% python3 -q
>>> import numpy as np
>>> np.set_printoptions(suppress=True, linewidth=160)
>>> tidy = lambda a: np.round(a, 2) + 0
>>> rng = np.random.default_rng(2496)
>>> M = rng.normal(size=(20, 5)) + 5 * np.array([0, 0, 1, 0, 1])
>>> tidy(M)
array([[ 0.21,  0.  ,  4.8 , -0.05,  3.81],
       [-0.56,  0.8 ,  4.27,  0.16,  4.81],
       [-1.13, -0.18,  4.08,  0.33,  5.84],
       [ 0.35,  0.14,  5.17,  0.23,  5.  ],
       [ 0.  , -2.29,  6.34, -1.55,  5.2 ],
       [ 1.85,  0.43,  5.8 ,  0.74,  3.49],
       [-1.04,  1.39,  3.29,  0.37,  4.23],
       [-1.92,  1.71,  5.31, -0.87,  4.67],
       [ 0.34,  0.16,  5.44,  0.38,  5.02],
       [-0.94,  0.55,  4.96,  1.25,  5.57],
       [-0.38,  0.1 ,  4.76, -0.54,  3.67],
       [-0.21,  0.25,  4.  , -0.73,  5.53],
       [ 0.81,  1.18,  3.73,  0.19,  4.87],
       [-1.78, -0.05,  5.98,  0.02,  4.98],
       [-1.24, -0.5 ,  4.83,  0.76,  4.77],
       [ 0.37,  0.83,  4.74, -0.71,  7.45],
       [-0.01, -0.64,  4.19,  0.7 ,  4.68],
       [-0.84, -1.34,  5.02, -1.18,  3.9 ],
       [-0.1 , -0.25,  5.42, -0.75,  6.09],
       [ 0.35,  0.17,  5.27,  1.4 ,  5.16]])
>>> cen = M - M.mean(axis=0)
>>> U, sigma, vt = np.linalg.svd(cen, full_matrices=False)
>>> tidy((sigma ** 2).sum() ** 2 / (sigma ** 4).sum())
np.float64(4.29)
>>> tidy(sigma ** 2 / (sigma ** 2).sum())
array([0.32, 0.25, 0.21, 0.12, 0.1 ])
>>> tidy(vt[0] * np.sign(vt[0, np.abs(vt[0]).argmax()]))
array([-0.06,  0.75, -0.52,  0.42,  0.03])
>>> np.linalg.matrix_rank(cen)
np.int64(5)
>>> out = np.c_[M[:, :1] @ np.array([[1]]), np.array([4, 0, 5, 2, 2, 4, 0, 3, -3, -1, 2, 2, -5, 4, 3, -3, -1, -5, -3, -2])]
>>> tidy(out)
array([[ 0.21,  4.  ],
       [-0.56,  0.  ],
       [-1.13,  5.  ],
       [ 0.35,  2.  ],
       [ 0.  ,  2.  ],
       [ 1.85,  4.  ],
       [-1.04,  0.  ],
       [-1.92,  3.  ],
       [ 0.34, -3.  ],
       [-0.94, -1.  ],
       [-0.38,  2.  ],
       [-0.21,  2.  ],
       [ 0.81, -5.  ],
       [-1.78,  4.  ],
       [-1.24,  3.  ],
       [ 0.37, -3.  ],
       [-0.01, -1.  ],
       [-0.84, -5.  ],
       [-0.1 , -3.  ],
       [ 0.35, -2.  ]])
>>> tidy(np.linalg.norm(np.linalg.qr(M)[0].T @ out, axis=0) ** 2 / ((out ** 2).sum(axis=0) + 1e-12))
array([1.  , 0.21])
>>> tidy(np.linalg.lstsq(M, out[:, 0])[0])
array([1., 0., 0., 0., 0.])
>>> feats = np.load("out15.npy")
>>> feats
array([[0, 0, 0, 1, 0, 0, 0],
       [0, 0, 0, 0, 0, 0, 1],
       [0, 1, 0, 0, 0, 0, 0],
       [0, 0, 0, 0, 0, 1, 0],
       [1, 0, 0, 0, 0, 0, 0],
       [0, 0, 1, 0, 0, 0, 0],
       [0, 0, 0, 0, 1, 0, 0]])
>>> out = feats / np.linalg.norm(feats, axis=1, keepdims=True)
>>> cov = out @ out.T
>>> np.degrees(np.arccos(np.clip(cov[2, 6], -1, 1)))
np.float64(90.0)
>>> (np.abs(cov) > 0.9).astype(int)
array([[1, 0, 0, 0, 0, 0, 0],
       [0, 1, 0, 0, 0, 0, 0],
       [0, 0, 1, 0, 0, 0, 0],
       [0, 0, 0, 1, 0, 0, 0],
       [0, 0, 0, 0, 1, 0, 0],
       [0, 0, 0, 0, 0, 1, 0],
       [0, 0, 0, 0, 0, 0, 1]])
>>> r0 = np.array([-1, 1])
>>> np.cross(feats[4, :3], feats[6, :3])
array([0, 0, 0])
>>> np.correlate(feats[4], feats[6], "full")
array([0, 0, 1, 0, 0, 0, 0, 0, 0, 0, 0, 0, 0])
>>> np.convolve(feats[4], r0)
array([-1,  1,  0,  0,  0,  0,  0,  0])
>>> np.polyval(r0, feats[4])
array([0, 1, 1, 1, 1, 1, 1])
>>> vec = np.array([7, 0, -6, 1, -6, -3, -8])
>>> y = feats @ vec
>>> beta, lr = np.zeros(7), 1 / np.linalg.norm(feats, 2) ** 2
>>> for i in range(40):
...     beta -= lr * feats.T @ (feats @ beta - y)
...     if i % 10 == 0: print(i, round(np.linalg.norm(feats @ beta - y), 2))
... 
0 0.0
10 0.0
20 0.0
30 0.0
>>> beta
array([ 7.,  0., -6.,  1., -6., -3., -8.])
>>> tidy(np.linalg.cond(feats))
np.float64(1.0)
>>> t = np.radians(30)
>>> R = np.eye(5)
>>> R[4, 4] = R[2, 2] = np.cos(t)
>>> R[4, 2], R[2, 4] = -np.sin(t), np.sin(t)
>>> tidy(R)
array([[ 1.  ,  0.  ,  0.  ,  0.  ,  0.  ],
       [ 0.  ,  1.  ,  0.  ,  0.  ,  0.  ],
       [ 0.  ,  0.  ,  0.87,  0.  ,  0.5 ],
       [ 0.  ,  0.  ,  0.  ,  1.  ,  0.  ],
       [ 0.  ,  0.  , -0.5 ,  0.  ,  0.87]])
>>> out = M @ R.T
>>> tidy(np.linalg.det(R)), tidy(np.trace(R))
(np.float64(1.0), np.float64(4.73))
>>> np.allclose(np.linalg.norm(M, axis=1), np.linalg.norm(out, axis=1))
True
>>> np.allclose(M @ M.T, out @ out.T)
True
>>> t = rng.uniform(0, 2 * np.pi, 16)
>>> q, _ = np.linalg.qr(np.array([[-0.5, -1.1], [-0.1, 0.2], [0.0, -1.7]]))
>>> arr = 10 * np.c_[np.cos(t), np.sin(t)] @ q.T
>>> tidy(arr)
array([[ 9.61,  1.33,  2.41],
       [-9.54, -1.24, -2.72],
       [ 9.53,  2.37, -1.88],
       [-2.95, -2.84,  9.12],
       [ 3.14, -1.68,  9.34],
       [ 5.99, -0.77,  7.97],
       [-9.24, -2.55,  2.85],
       [ 2.64,  2.81, -9.23],
       [-8.72, -2.75,  4.06],
       [-8.2 , -2.86,  4.95],
       [-7.43, -2.97,  6.  ],
       [-8.78, -0.58, -4.75],
       [-8.06, -2.89,  5.17],
       [ 1.29,  2.62, -9.56],
       [-9.4 , -1.08, -3.24],
       [-0.45,  2.31, -9.72]])
>>> U, sigma, vt = np.linalg.svd(arr)
>>> np.argmax(sigma[:-1] / (sigma[1:] + 1e-6)) + 1
np.int64(2)
>>> tidy(sigma)
array([30.66, 25.69,  0.  ])
>>> out = U[:, :2] @ np.diag(sigma[:2]) @ vt[:2]
>>> tidy(np.linalg.norm(arr - out, 2)), tidy(sigma[2])
(np.float64(0.0), np.float64(0.0))
>>> np.linalg.matrix_rank(arr, rtol=0.05)
np.int64(2)
>>> tidy(np.linalg.norm(arr - out) / np.linalg.norm(arr))
np.float64(0.0)
